% ipython --no-banner

In [1]: import numpy as np

In [2]: np.set_printoptions(precision=3, suppress=True, linewidth=160, sign=" ")

In [3]: O, _ = np.linalg.qr(np.array([[0.3], [1.1], [-0.6], [-0.4]]))

In [4]: W0 = O @ O.T

In [5]: print(W0)
[[ 0.049  0.181 -0.099 -0.066]
 [ 0.181  0.665 -0.363 -0.242]
 [-0.099 -0.363  0.198  0.132]
 [-0.066 -0.242  0.132  0.088]]

In [6]: ev, V = np.linalg.eigh(W0)

In [7]: print(V @ np.diag(ev) @ V.T)
[[ 0.049  0.181 -0.099 -0.066]
 [ 0.181  0.665 -0.363 -0.242]
 [-0.099 -0.363  0.198  0.132]
 [-0.066 -0.242  0.132  0.088]]

In [8]: print(round(ev.sum(), 3), round(np.trace(W0), 3))
1.0 1.0

In [9]: print(np.round(V.T @ W0 @ V, 3) + 0)
[[ 0.  0.  0.  0.]
 [ 0.  0.  0.  0.]
 [ 0.  0.  0.  0.]
 [ 0.  0.  0.  1.]]

In [10]: print((ev > 1e-8).sum(), (ev < -1e-8).sum())
1 0

In [11]: print(ev.round(3) + 0)
[ 0.  0.  0.  1.]

In [12]: B = np.array([[1, 0], [1, -2]])

In [13]: basis = np.array([[-1, 0], [3, 1]])

In [14]: arr = np.kron(B, basis)

In [15]: print(arr)
[[-1  0  0  0]
 [ 3  1  0  0]
 [-1  0  2  0]
 [ 3  1 -6 -2]]

In [16]: ev, V = np.linalg.eig(arr)

In [17]: print(np.sort(np.linalg.eigvals(arr.T)))
[-2. -1.  1.  2.]

In [18]: feats = np.load("data.npy")

In [19]: print(feats)
[[ 0  0  0  0  0]
 [ 3  0  0  0  0]
 [ 3 -3 -1  0  0]
 [-3 -3  1 -1  0]
 [ 2 -2  1  3  3]]

In [20]: rank = np.linalg.matrix_rank(feats)

In [21]: print(rank)
4

In [22]: null = np.linalg.svd(feats)[2][rank:].T

In [23]: print(null.shape)
(5, 1)

In [24]: print(null @ null.T)
[[ 0.     0.     0.     0.     0.   ]
 [ 0.     0.01  -0.029 -0.057  0.073]
 [ 0.    -0.029  0.086  0.172 -0.22 ]
 [ 0.    -0.057  0.172  0.344 -0.439]
 [ 0.     0.073 -0.22  -0.439  0.561]]

In [25]: print([int(np.linalg.matrix_rank(feats[:i])) for i in range(1, len(feats) + 1)])
[0, 1, 2, 3, 4]

In [26]: print([int(np.linalg.matrix_rank(np.delete(feats, i, axis=0))) for i in range(5)])
[4, 3, 3, 3, 3]

In [27]: print([int(np.linalg.matrix_rank(feats[:, :j + 1])) for j in range(5)])
[1, 2, 3, 4, 4]

In [28]: print(np.allclose(feats @ null, 0))
True

In [29]: print(np.argsort(-np.linalg.norm(feats, axis=0).round(6), kind="stable")[:3])
[ 0  1  3]

In [30]: print(round(float(np.linalg.norm(feats, 2) / np.linalg.norm(feats)), 3))
0.727

In [31]: mat = np.array([[12.0, -6.0, -3.0], [-6.0, 7.0, 2.0], [-3.0, 2.0, 4.0]])

In [32]: # symmetric

In [33]: print(np.linalg.svd(mat, compute_uv=False))
[ 17.   3.   3.]

In [34]: print(np.count_nonzero(mat))
9

In [35]: print(mat.sum(axis=1))
[ 3.  3.  3.]

In [36]: P = np.triu(np.array([[2, 2, 0], [-3, -2, 1], [-2, 1, 3]]), 1) + np.eye(3)

In [37]: B = P @ mat @ np.linalg.inv(P)

In [38]: print(P @ mat - mat @ P)
[[-12. -10.  10.]
 [ -3.  14.  -3.]
 [  0.   6.  -2.]]

In [39]: print(np.poly(B))
[   1.  -23.  111. -153.]

In [40]: print(np.trace(B), np.trace(mat))
23.0 23.0

In [41]: print(round(np.linalg.det(B), 3))
153.0

In [42]: print(B)
[[  0.   8.  -7.]
 [ -9.  27. -21.]
 [ -3.   8.  -4.]]

In [43]: O = B.astype(float).copy()

In [44]: for j in range(3):
    ...:     O[:, j] -= O[:, :j] @ (O[:, :j].T @ O[:, j])
    ...:     O[:, j] /= np.linalg.norm(O[:, j])
    ...: 

In [45]: print(O)
[[ 0.     0.993  0.118]
 [-0.949  0.037 -0.314]
 [-0.316 -0.112  0.942]]

In [46]: print(np.round(O.T @ B, 3) + 0)
[[  9.487 -28.144  21.187]
 [  0.      8.056  -7.286]
 [  0.      0.      2.002]]

In [47]: O = arr.astype(float).copy()

In [48]: for j in range(4):
    ...:     O[:, j] -= O[:, :j] @ (O[:, :j].T @ O[:, j])
    ...:     O[:, j] /= np.linalg.norm(O[:, j])
    ...: 

In [49]: print(O)
[[-0.224  0.671 -0.224  0.671]
 [ 0.671  0.224  0.671  0.224]
 [-0.224  0.671  0.224 -0.671]
 [ 0.671  0.224 -0.671 -0.224]]

In [50]: M = np.loadtxt("mat.csv", delimiter=",")

In [51]: print(M)
[[ -3.68   -0.004   4.13    2.783]
 [ -7.304  -6.614   1.334  -0.338]
 [ -2.354   5.388  -9.696  -8.459]
 [ -0.028  -0.073  -4.389   0.531]
 [ -3.835   6.758   4.687   0.292]
 [  0.183   2.506   1.814  -0.226]
 [ -0.742  -4.129   0.493   1.425]
 [  2.25   -4.55   -5.888   3.88 ]
 [  3.089   4.694  -0.491   1.788]
 [  1.3     2.86    6.094   5.753]
 [ -8.306  -5.68   -1.936  -1.396]
 [  1.689 -14.504   3.063  -5.294]
 [ -2.18   -9.542  -5.643   0.749]
 [  4.606  -3.44   -1.061  -0.408]
 [ -1.339  -0.704  -4.141  -3.32 ]
 [ -6.888  -1.357   0.014   6.919]
 [ -2.035   1.702   1.823  -2.437]]

In [52]: dist = np.linalg.norm(M[:, None] - M[None], axis=-1)

In [53]: print(dist.mean(axis=1).argmax())
11

In [54]: print(dist[15].round(6).argsort(kind="stable")[:4])
[ 15   0   6   1]

In [55]: print((dist + 1e9 * np.eye(17)).round(6).argmin(axis=1))
[  5  10  14  14   5  16  13   3   5   0   1  12   7   6   3   0   5]

In [56]: print(np.linalg.matrix_rank(dist ** 2))
6

In [57]: print(np.unravel_index(dist.round(6).argmax(), dist.shape))
(np.int64(2), np.int64(11))

In [58]: E = np.loadtxt("out15.csv", delimiter=",")

In [59]: print(E)
[[ 1.     3.163 -2.1  ]
 [ 0.3    1.09  -0.6  ]
 [-2.1   -6.171 -0.3  ]
 [-0.9   -2.371  2.4  ]
 [-0.2   -0.675  1.3  ]
 [-1.3   -3.932 -0.4  ]
 [ 0.9    2.35   0.2  ]
 [ 0.3    0.99  -1.   ]
 [ 0.5    1.344  1.7  ]
 [ 0.     0.096 -1.2  ]
 [ 0.8    2.25  -0.5  ]
 [-0.7   -2.14  -2.3  ]]

In [60]: rng = np.random.default_rng(24130)

In [61]: z = rng.permutation(3)

In [62]: B = E[:, z] * rng.choice([-1, 1], 3)

In [63]: print(B)
[[ 1.    -2.1    3.163]
 [ 0.3   -0.6    1.09 ]
 [-2.1   -0.3   -6.171]
 [-0.9    2.4   -2.371]
 [-0.2    1.3   -0.675]
 [-1.3   -0.4   -3.932]
 [ 0.9    0.2    2.35 ]
 [ 0.3   -1.     0.99 ]
 [ 0.5    1.7    1.344]
 [ 0.    -1.2    0.096]
 [ 0.8   -0.5    2.25 ]
 [-0.7   -2.3   -2.14 ]]

In [64]: Uu, _, VT = np.linalg.svd(E.T @ B)

In [65]: print(np.round(np.linalg.lstsq(E, B)[0], 3) + 0)
[[ 1.  0.  0.]
 [ 0.  0.  1.]
 [ 0.  1.  0.]]

In [66]: print(z)
[ 0  2  1]

In [67]: Xs = (E - E.mean(axis=0)) / E.std(axis=0)

In [68]: print(Xs.std(axis=0))
[ 1.  1.  1.]

In [69]: print(np.argwhere(np.abs(Xs) > 2))
[[ 2  0]
 [ 2  1]]

In [70]: b = np.linalg.lstsq(np.delete(Xs, 1, axis=1), Xs[:, 1])[0]

In [71]: print(b)
[ 0.997 -0.006]

In [72]: print(np.abs(b).argmax())
0

In [73]: Xs = E - E.mean(axis=0)

In [74]: V = np.linalg.svd(Xs)[2][:2]

In [75]: B = Xs - Xs @ V.T @ V

In [76]: print(np.linalg.norm(B, axis=1).round(6).argmax())
6

In [77]: W = np.array([[4, -5, -2, -3, -3, 2],
    ...:     [2, -4, -1, 3, 0, 2],
    ...:     [-1, -1, -2, -4, -1, 1]])

In [78]: b = np.array([0, -3, 2, 3, -1, -3])

In [79]: hid = np.maximum(E @ W + b, 0)

In [80]: print(np.linalg.matrix_rank(hid))
6

In [81]: basis = np.array([[2, 5, 1], [2, 1, 3], [4, 7, 0], [6, 1, 9], [5, 4, 5], [2, 7, 6]])

In [82]: print(W @ basis)
[[-39   0 -41]
 [ 14  16  29]
 [-39 -21 -39]]

In [83]: B = np.c_[E[:, :2] @ np.array([[1, -5], [4, 4]]), np.array([-4, -4, 2, 5, -5, -2, 2, -2, 4, 4, -1, -3])]

In [84]: print(B)
[[ 13.652   7.652  -4.   ]
 [  4.66    2.86   -4.   ]
 [-26.784 -14.184   2.   ]
 [-10.384  -4.984   5.   ]
 [ -2.9    -1.7    -5.   ]
 [-17.028  -9.228  -2.   ]
 [ 10.3     4.9     2.   ]
 [  4.26    2.46   -2.   ]
 [  5.876   2.876   4.   ]
 [  0.384   0.384   4.   ]
 [  9.8     5.     -1.   ]
 [ -9.26   -5.06   -3.   ]]

In [85]: print(np.round(np.linalg.norm(B - E @ np.linalg.lstsq(E, B)[0], axis=0), 3) + 0)
[  0.      0.     10.212]

In [86]: print(np.round(np.linalg.lstsq(E, B[:, 0])[0], 3) + 0)
[ 1.  4.  0.]

In [87]: print(np.linalg.norm(np.linalg.qr(E)[0].T @ B, axis=0) ** 2 / ((B ** 2).sum(axis=0) + 1e-12))
[ 1.     1.     0.255]

In [88]: print(np.linalg.matrix_rank(B))
3
